$ ipython --no-banner

In [1]: import numpy as np

In [2]: np.set_printoptions(precision=1, suppress=True, linewidth=120)

In [3]: K = np.load("arr.npy")

In [4]: K
Out[4]: 
array([[3, 9, 0, 0, 0, 0],
       [7, 0, 0, 0, 0, 0],
       [9, 6, 0, 0, 0, 0],
       [0, 0, 3, 9, 0, 0],
       [0, 0, 7, 0, 0, 0],
       [0, 0, 9, 6, 0, 0],
       [0, 0, 0, 0, 3, 9],
       [0, 0, 0, 0, 7, 0],
       [0, 0, 0, 0, 9, 6]])

In [5]: proj = K @ np.linalg.solve(K.T @ K, K.T)

In [6]: np.diag(proj)
Out[6]: array([0.8, 0.6, 0.6, 0.8, 0.6, 0.6, 0.8, 0.6, 0.6])

In [7]: np.trace(proj)
Out[7]: np.float64(6.0)

In [8]: np.round(proj @ K[:, 1], 1) + 0
Out[8]: array([9., 0., 6., 0., 0., 0., 0., 0., 0.])

In [9]: proj
Out[9]: 
array([[ 0.8, -0.3,  0.3,  0. ,  0. ,  0. ,  0. ,  0. ,  0. ],
       [-0.3,  0.6,  0.4,  0. ,  0. ,  0. ,  0. ,  0. ,  0. ],
       [ 0.3,  0.4,  0.6,  0. ,  0. ,  0. ,  0. ,  0. ,  0. ],
       [ 0. ,  0. ,  0. ,  0.8, -0.3,  0.3,  0. ,  0. ,  0. ],
       [ 0. ,  0. ,  0. , -0.3,  0.6,  0.4,  0. ,  0. ,  0. ],
       [ 0. ,  0. ,  0. ,  0.3,  0.4,  0.6,  0. ,  0. ,  0. ],
       [ 0. ,  0. ,  0. ,  0. ,  0. ,  0. ,  0.8, -0.3,  0.3],
       [ 0. ,  0. ,  0. ,  0. ,  0. ,  0. , -0.3,  0.6,  0.4],
       [ 0. ,  0. ,  0. ,  0. ,  0. ,  0. ,  0.3,  0.4,  0.6]])

In [10]: W1 = np.array([[2, 2], [1, -2], [-1, -2], [-1, 2], [-1, 1], [0, 1]])

In [11]: coef = np.array([2, -1])

In [12]: hid = np.maximum(K @ W1 + coef, 0)

In [13]: np.linalg.matrix_rank(hid)
Out[13]: np.int64(2)

In [14]: hid
Out[14]: 
array([[17,  0],
       [16, 13],
       [26,  5],
       [ 0, 11],
       [ 0,  0],
       [ 0,  0],
       [ 0, 11],
       [ 0,  6],
       [ 0, 14]])

In [15]: (hid > 0).astype(int)
Out[15]: 
array([[1, 0],
       [1, 1],
       [1, 1],
       [0, 1],
       [0, 0],
       [0, 0],
       [0, 1],
       [0, 1],
       [0, 1]])

In [16]: (hid > 0).mean(axis=0)
Out[16]: array([0.3, 0.7])

In [17]: basis = np.array([[-5, 0, 5], [5, 2, -5]])

In [18]: (hid @ basis).round(6).argmax(axis=1)
Out[18]: array([2, 1, 2, 0, 0, 0, 0, 0, 0])

In [19]: W1 @ basis
Out[19]: 
array([[  0,   4,   0],
       [-15,  -4,  15],
       [ -5,  -4,   5],
       [ 15,   4, -15],
       [ 10,   2, -10],
       [  5,   2,  -5]])

In [20]: x = np.array([-2, -2, -2, 1, -2, 2])

In [21]: target = K @ x

In [22]: np.round(np.linalg.pinv(K) @ K, 1) + 0
Out[22]: 
array([[1., 0., 0., 0., 0., 0.],
       [0., 1., 0., 0., 0., 0.],
       [0., 0., 1., 0., 0., 0.],
       [0., 0., 0., 1., 0., 0.],
       [0., 0., 0., 0., 1., 0.],
       [0., 0., 0., 0., 0., 1.]])

In [23]: np.linalg.solve(K.T @ K, K.T @ target)
Out[23]: array([-2., -2., -2.,  1., -2.,  2.])

In [24]: target
Out[24]: array([-24, -14, -30,   3, -14, -12,  12, -14,  -6])

In [25]: rng = np.random.default_rng(3)

In [26]: target = target + 0.1 * rng.normal(size=9)

In [27]: target
Out[27]: array([-23.8, -14.3, -30. ,   2.9, -14. , -12. ,  11.8, -14. ,  -6.1])

In [28]: coef, *_ = np.linalg.lstsq(K, target)

In [29]: coef.round()
Out[29]: array([-2., -2., -2.,  1., -2.,  2.])

In [30]: coef
Out[30]: array([-2., -2., -2.,  1., -2.,  2.])

In [31]: Uu, sigma, VT = np.linalg.svd(K, full_matrices=False)

In [32]: round(np.sqrt((sigma ** 2).sum()), 1), np.round(np.linalg.norm(K), 1)
Out[32]: (np.float64(27.7), np.float64(27.7))

In [33]: np.round(Uu.T @ K @ VT.T, 1) + 0
Out[33]: 
array([[14.5,  0. ,  0. ,  0. ,  0. ,  0. ],
       [ 0. , 14.5,  0. ,  0. ,  0. ,  0. ],
       [ 0. ,  0. , 14.5,  0. ,  0. ,  0. ],
       [ 0. ,  0. ,  0. ,  6.8,  0. ,  0. ],
       [ 0. ,  0. ,  0. ,  0. ,  6.8,  0. ],
       [ 0. ,  0. ,  0. ,  0. ,  0. ,  6.8]])

In [34]: sigma / sigma[0]
Out[34]: array([1. , 1. , 1. , 0.5, 0.5, 0.5])

In [35]: q, evecs = np.linalg.qr(K[:, :4])[0], np.linalg.qr(K[:, 4:])[0]

In [36]: sigma = np.linalg.svd(q.T @ evecs, compute_uv=False)

In [37]: sigma.round(1) + 0
Out[37]: array([0., 0.])

In [38]: basis = 3 * np.array([[0.8, -0.6, 0.7], [0.7, 1.2, 0.6], [1.1, 0.3, -0.1]])

In [39]: z = rng.integers(0, 3, 17)

In [40]: mat = basis[z] + rng.normal(size=(17, 3))

In [41]: mat
Out[41]: 
array([[ 3.4, -2. ,  2.1],
       [ 3.9, -1.3,  1.6],
       [ 1.9,  4.1,  3.7],
       [ 1.8,  3.4,  2.8],
       [ 2.4,  0.6,  0.6],
       [ 2.7,  3.7,  2.5],
       [-0.7,  4.6,  0.8],
       [ 0.4,  3.9,  2.5],
       [ 1.7,  2.5,  1.8],
       [ 2. ,  5. ,  2.5],
       [ 2.6, -0.7,  1.9],
       [ 2.4,  1.5,  0.3],
       [ 3.1,  0.1, -0.1],
       [ 0.8,  1.6,  0.2],
       [ 1.7,  1. , -1.3],
       [ 3.2, -3.8,  1.2],
       [ 3.1, -0.6, -0.1]])

In [42]: dist = np.linalg.norm(mat[:, None] - mat[None], axis=-1)

In [43]: (dist + 1e9 * np.eye(17)).round(6).argmin(axis=1)
Out[43]: array([ 1,  0,  3,  5, 11,  3,  7,  3,  3,  5,  1,  4, 16, 11, 11,  0, 12])

In [44]: dist[16]
Out[44]: array([2.6, 2. , 6.2, 5.1, 1.6, 5. , 6.6, 5.8, 4. , 6.3, 2. , 2.3, 0.8, 3.2, 2.5, 3.4, 0. ])

In [45]: dist[16].round(6).argsort(kind="stable")[:4]
Out[45]: array([16, 12,  4,  1])

In [46]: np.flatnonzero(dist[16] < dist.mean() / 2)
Out[46]: array([ 4, 12, 16])

In [47]: np.linalg.norm(mat, axis=1)
Out[47]: array([4.4, 4.4, 5.9, 4.7, 2.6, 5.2, 4.8, 4.6, 3.5, 6. , 3.3, 2.8, 3.1, 1.8, 2.3, 5.1, 3.2])

In [48]: out = np.array([[1, 0, 2], [1, 2, 0], [2, 0, 2]])

In [49]: np.vstack([mat, out.T]).shape
Out[49]: (20, 3)

In [50]: np.einsum("ij->j", mat)
Out[50]: array([36.3, 23.6, 23.2])

In [51]: proj = mat @ np.linalg.solve(mat.T @ mat, mat.T)

In [52]: round(float(np.trace(proj)), 1)
Out[52]: 3.0

In [53]: np.round(np.linalg.eigvalsh(proj), 1) + 0
Out[53]: array([0., 0., 0., 0., 0., 0., 0., 0., 0., 0., 0., 0., 0., 0., 1., 1., 1.])

In [54]: proj @ mat[:, 0]
Out[54]: array([ 3.4,  3.9,  1.9,  1.8,  2.4,  2.7, -0.7,  0.4,  1.7,  2. ,  2.6,  2.4,  3.1,  0.8,  1.7,  3.2,  3.1])

In [55]: np.allclose(proj @ proj, proj)
Out[55]: True

In [56]: X = np.array([[1, 1, 1, 1, -1, -1, -1, -1],
    ...:     [1, -1, -1, 1, -1, 1, 1, -1],
    ...:     [1, -1, 1, -1, 1, -1, 1, -1],
    ...:     [1, 1, 1, 1, 1, 1, 1, 1]])

In [57]: X
Out[57]: 
array([[ 1,  1,  1,  1, -1, -1, -1, -1],
       [ 1, -1, -1,  1, -1,  1,  1, -1],
       [ 1, -1,  1, -1,  1, -1,  1, -1],
       [ 1,  1,  1,  1,  1,  1,  1,  1]])

In [58]: X @ X
---------------------------------------------------------------------------
ValueError                                Traceback (most recent call last)
Cell In[58], line 1
----> 1 X @ X

ValueError: matmul: Input operand 1 has a mismatch in its core dimension 0, with gufunc signature (n?,k),(k,m?)->(n?,m?) (size 4 is different from 8)

In [59]: C2 = X.T @ X

In [60]: np.allclose(C2, C2.T)
Out[60]: True

In [61]: np.diag(C2)
Out[61]: array([4, 4, 4, 4, 4, 4, 4, 4])

In [62]: C2
Out[62]: 
array([[ 4,  0,  2,  2,  0,  0,  2, -2],
       [ 0,  4,  2,  2,  0,  0, -2,  2],
       [ 2,  2,  4,  0,  2, -2,  0,  0],
       [ 2,  2,  0,  4, -2,  2,  0,  0],
       [ 0,  0,  2, -2,  4,  0,  2,  2],
       [ 0,  0, -2,  2,  0,  4,  2,  2],
       [ 2, -2,  0,  0,  2,  2,  4,  0],
       [-2,  2,  0,  0,  2,  2,  0,  4]])

In [63]: np.linalg.svd(X, compute_uv=False) ** 2
Out[63]: array([8., 8., 8., 8.])

In [64]: Uu, sigma, VT = np.linalg.svd(C2)

In [65]: evecs = VT[:(sigma > 1e-8).sum()]

In [66]: x = C2[3] + 5 * C2[6] + rng.integers(2) * np.eye(8)[1]

In [67]: x
Out[67]: array([12., -7.,  0.,  4.,  8., 12., 20.,  0.])

In [68]: np.diag(evecs.T @ evecs)
Out[68]: array([0.5, 0.5, 0.5, 0.5, 0.5, 0.5, 0.5, 0.5])

In [69]: np.allclose(evecs.T @ evecs @ x, x)
Out[69]: False

In [70]: round(np.linalg.norm(x - evecs.T @ evecs @ x), 1)
Out[70]: np.float64(0.7)
